>>> import numpy as np
>>> np.set_printoptions(precision=2, suppress=True, linewidth=200)
>>> E = np.load("mat.npy")
>>> print(E)
[[-29  -2  -2]
 [  0  -1   0]
 [  2   0 -22]]
>>> print(round(float(np.linalg.det(E.T)), 2))
-642.0
>>> print(np.linalg.eigvals(E))
[-28.37 -22.63  -1.  ]
>>> print(round(float(np.linalg.det(2 * E)), 2), np.round(np.linalg.det(E), 2))
-5136.0 -642.0
>>> print(np.round(np.linalg.det(E[::-1]), 2))
642.0
>>> feats = 0.2 ** np.abs(np.subtract.outer(np.arange(5), np.arange(5)))
>>> print(feats.round(2) + 0)
[[1.   0.2  0.04 0.01 0.  ]
 [0.2  1.   0.2  0.04 0.01]
 [0.04 0.2  1.   0.2  0.04]
 [0.01 0.04 0.2  1.   0.2 ]
 [0.   0.01 0.04 0.2  1.  ]]
>>> # symmetric
>>> gram = feats.T @ feats
>>> print(np.linalg.eigvalsh(gram)[::-1])
[1.96 1.37 0.9  0.62 0.48]
>>> print(np.linalg.svd(feats, compute_uv=False) ** 2)
[1.96 1.37 0.9  0.62 0.48]
>>> print(np.diag(gram))
[1.04 1.08 1.08 1.08 1.04]
>>> print((feats @ feats.T).shape)
(5, 5)
>>> print(gram)
[[1.04 0.41 0.12 0.03 0.01]
 [0.41 1.08 0.42 0.12 0.03]
 [0.12 0.42 1.08 0.42 0.12]
 [0.03 0.12 0.42 1.08 0.41]
 [0.01 0.03 0.12 0.41 1.04]]
>>> M = np.array([[0.0, 0.0, 0.0, 0.0],
...     [0.0, -2.0, -3.0, 0.0],
...     [0.0, 3.0, 1.0, 0.0],
...     [0.0, 3.0, -3.0, -1.0]])
>>> # splits into 2 blocks
>>> rng = np.random.default_rng(68)
>>> idx = rng.permutation(4)
>>> print(idx)
[1 0 2 3]
>>> M2 = M[idx][:, idx]
>>> print(np.diag(M2))
[-2.  0.  1. -1.]
>>> print(np.allclose(M2, M))
False
>>> ev, V = np.linalg.eigh(feats)
>>> print(np.abs(V[:, -1]))
[0.32 0.49 0.56 0.49 0.32]
>>> print(np.linalg.svd(feats, compute_uv=False))
[1.4  1.17 0.95 0.79 0.7 ]
>>> print((ev > 1e-8).sum(), (ev < -1e-8).sum())
5 0
>>> theta = np.radians(45)
>>> Rm = np.eye(4)
>>> Rm[1, 1] = Rm[3, 3] = np.cos(theta)
>>> Rm[1, 3], Rm[3, 1] = -np.sin(theta), np.sin(theta)
>>> print(Rm)
[[ 1.    0.    0.    0.  ]
 [ 0.    0.71  0.   -0.71]
 [ 0.    0.    1.    0.  ]
 [ 0.    0.71  0.    0.71]]
>>> M2 = M @ Rm.T
>>> print(M2)
[[ 0.    0.    0.    0.  ]
 [ 0.   -1.41 -3.   -1.41]
 [ 0.    2.12  1.    2.12]
 [ 0.    2.83 -3.    1.41]]
>>> print(np.allclose(np.linalg.norm(M, axis=1), np.linalg.norm(M2, axis=1)))
True
>>> W0 = np.load("a.npy")
>>> print(W0)
[[ 16   8   0 -18  -9   0]
 [ 16   8   0 -18  -9   0]
 [  0   0   0   0   0   0]
 [  2   1   0  -2  -1   0]
 [  2   1   0  -2  -1   0]
 [  0   0   0   0   0   0]]
>>> # 3 blocks once reordered
>>> left, sigma, vt = np.linalg.svd(W0, full_matrices=False)
>>> print(np.abs(vt[0]))
[0.59 0.3  0.   0.67 0.33 0.  ]
>>> print(np.round(vt @ vt.T, 2) + 0)
[[1. 0. 0. 0. 0. 0.]
 [0. 1. 0. 0. 0. 0.]
 [0. 0. 1. 0. 0. 0.]
 [0. 0. 0. 1. 0. 0.]
 [0. 0. 0. 0. 1. 0.]
 [0. 0. 0. 0. 0. 1.]]
>>> print(round(np.trace(np.linalg.pinv(W0) @ W0), 2))
2.0
>>> print(W0 @ np.linalg.pinv(W0) @ W0)
[[ 16.   8.   0. -18.  -9.   0.]
 [ 16.   8.   0. -18.  -9.   0.]
 [  0.   0.   0.   0.   0.   0.]
 [  2.   1.   0.  -2.  -1.   0.]
 [  2.   1.   0.  -2.  -1.   0.]
 [  0.   0.   0.   0.   0.   0.]]
>>> print(np.unique(W0.round(6), axis=0).shape)
(3, 6)
>>> left, sigma, vt = np.linalg.svd(W0)
>>> print(sigma.round(2) + 0)
[38.34  0.26  0.    0.    0.    0.  ]
>>> print(np.argmax(sigma[:-1] / (sigma[1:] + 1e-6)) + 1)
2
>>> M2 = left[:, :2] @ np.diag(sigma[:2]) @ vt[:2]
>>> print(round(float(np.abs(W0 - M2).max()), 2))
0.0
>>> print(round(np.linalg.norm(W0 - M2) / np.linalg.norm(W0), 2))
0.0
>>> mat = np.array([[0, 0, 1, 0], [0, 0, 1, 1], [1, 1, 0, 0], [0, 1, 0, 0]])
>>> r0 = np.array([1, 5, 0, 1])
>>> M2 = mat + np.outer(r0, np.eye(4)[1])
>>> print(np.linalg.matrix_rank(M2 - mat))
1
>>> print(M2)
[[0. 1. 1. 0.]
 [0. 5. 1. 1.]
 [1. 1. 0. 0.]
 [0. 2. 0. 0.]]
>>> print(round(float(np.linalg.det(M2) / np.linalg.det(mat)), 2), round(1 + np.linalg.solve(mat, r0)[1], 2))
2.0 2.0
>>> print(np.kron(np.eye(2, dtype=int), M2))
[[0. 1. 1. 0. 0. 0. 0. 0.]
 [0. 5. 1. 1. 0. 0. 0. 0.]
 [1. 1. 0. 0. 0. 0. 0. 0.]
 [0. 2. 0. 0. 0. 0. 0. 0.]
 [0. 0. 0. 0. 0. 1. 1. 0.]
 [0. 0. 0. 0. 0. 5. 1. 1.]
 [0. 0. 0. 0. 1. 1. 0. 0.]
 [0. 0. 0. 0. 0. 2. 0. 0.]]
>>> print(round(np.linalg.det(M2[::-1]), 2))
2.0
>>> print(np.einsum("ij,ji->", M2, M2))
33.0
>>> def softmax(z):
...     e = np.exp(z - z.max(axis=-1, keepdims=True))
...     return e / e.sum(axis=-1, keepdims=True)
... 
>>> print(softmax(mat[1]))
[0.13 0.13 0.37 0.37]
>>> print(np.round(softmax(10 * mat[1]), 2) + 0)
[0.  0.  0.5 0.5]
>>> print(softmax(mat[1] + -3))
[0.13 0.13 0.37 0.37]
>>> print(softmax(mat).sum(axis=1))
[1. 1. 1. 1.]
>>> scores = mat @ mat.T / np.sqrt(4)
>>> print(softmax(scores))
[[0.31 0.31 0.19 0.19]
 [0.26 0.43 0.16 0.16]
 [0.16 0.16 0.43 0.26]
 [0.19 0.19 0.31 0.31]]
>>> print(softmax(scores)[1] @ mat)
[0.16 0.31 0.69 0.43]
>>> print(np.allclose(mat @ mat.T, mat.T @ mat))
True
>>> print(np.sort(np.abs(np.linalg.eigvals(mat))))
[0.62 0.62 1.62 1.62]
>>> print(mat @ mat)
[[1 1 0 0]
 [1 2 0 0]
 [0 0 2 1]
 [0 0 1 1]]
>>> print(np.trace(mat @ mat @ mat) // 6)
0
>>> Lm = np.diag(mat.sum(axis=1)) - mat
>>> print((np.linalg.eigvalsh(Lm) < 1e-8).sum())
1
>>> print(np.round(np.linalg.eigvalsh(Lm), 2) + 0)
[0.   0.59 2.   3.41]
>>> M2 = np.array([[0, 0], [1, 0], [1, -3]])
>>> arr = np.tile(M2, (2, 3))
>>> print(arr)
[[ 0  0  0  0  0  0]
 [ 1  0  1  0  1  0]
 [ 1 -3  1 -3  1 -3]
 [ 0  0  0  0  0  0]
 [ 1  0  1  0  1  0]
 [ 1 -3  1 -3  1 -3]]
>>> left, sigma, vt = np.linalg.svd(arr)
>>> print(sigma.round(2) + 0)
[7.79 2.31 0.   0.   0.   0.  ]
>>> print(np.argmax(sigma[:-1] / (sigma[1:] + 1e-6)) + 1)
2
>>> M2 = left[:, :2] @ np.diag(sigma[:2]) @ vt[:2]
>>> print(round(np.linalg.norm(arr - M2, 2), 2), round(sigma[2], 2))
0.0 0.0
>>> print(np.linalg.matrix_rank(arr, rtol=0.05))
2
>>> print(np.round(np.linalg.norm(arr - M2) / np.linalg.norm(arr), 2))
0.0
>>> print(np.linalg.matrix_rank(M2))
2
